$ python -q
>>> import numpy as np
>>> import numpy.linalg as la
>>> np.set_printoptions(precision=1, suppress=True, linewidth=140, legacy="1.25")
>>> M = np.loadtxt("layer4.csv", delimiter=",")
>>> M.round(1) + 0
array([[ 0.4, -0.4, -1.6, -0.3],
       [-0.3,  0.4, -0.6, -1.3],
       [-0.2,  0.2,  0.8,  0.1],
       [ 0. ,  0.6, -0.1, -2.6]])
>>> # rank 3
>>> x = np.array([0, 2, 5, 3])
>>> h = np.maximum(M @ x, 0)
>>> M.T @ h
array([-1.1,  1.1,  4.2,  0.4])
>>> np.tanh(M @ x)
array([-1., -1.,  1., -1.])
>>> left, sv, vt = la.svd(M)
>>> evecs = vt[:(sv > 1e-8).sum()]
>>> rng = np.random.default_rng(260)
>>> x = M[2] + 5 * M[0] + rng.integers(2) * np.eye(4)[2]
>>> x
array([ 1.6, -1.6, -6.3, -1.3])
>>> np.diag(evecs.T @ evecs)
array([0.8, 0.3, 1. , 1. ])
>>> np.round(la.norm(x - evecs.T @ evecs @ x), 1)
0.1
>>> la.matrix_rank(np.vstack([M, x]))
4
>>> np.allclose(evecs.T @ evecs @ x, x)
False
>>> round(float(la.norm(M, 2)), 1)
3.1
>>> round(float(la.norm(M[1], 1)), 1), round(float(la.norm(M[1], np.inf)), 1)
(2.6, 1.3)
>>> round(float(la.norm(M[1] - M[2])), 1)
2.0
>>> round(la.norm(M) ** 2 / la.norm(M, 2) ** 2, 1)
1.4
>>> la.norm(M, axis=1)
array([1.7, 1.5, 0.9, 2.7])
>>> other = np.array([[-1, 0, -1], [-3, -3, -3], [-3, -3, -2]])
>>> other[-1] = other[0]
>>> data = other + 0.1 * np.eye(3)
>>> data
array([[-0.9,  0. , -1. ],
       [-3. , -2.9, -3. ],
       [-1. ,  0. , -0.9]])
>>> left, sv, vt = la.svd(data)
>>> sv
array([5.4, 1. , 0.1])
>>> other = left[:, :2] @ np.diag(sv[:2]) @ vt[:2]
>>> la.matrix_rank(data, rtol=0.05)
2
>>> other.round(1) + 0
array([[-1. ,  0. , -0.9],
       [-3. , -2.9, -3. ],
       [-1. ,  0. , -0.9]])
>>> la.matrix_rank(other)
2
>>> np.round(la.norm(data - other, 2), 1), round(sv[2], 1)
(0.1, 0.1)
>>> round(float(np.abs(data - other).max()), 1)
0.1
>>> T = np.stack([data, 5 * data, data[::-1]])
>>> np.einsum("bij,cij->bc", T, T)
array([[ 30. , 150.1,  30. ],
       [150.1, 750.8, 150.1],
       [ 30. , 150.1,  30. ]])
>>> (T @ data.T).shape
(3, 3, 3)
>>> la.matrix_rank(T.reshape(3, -1))
2
>>> la.norm(T, axis=(1, 2))
array([ 5.5, 27.4,  5.5])
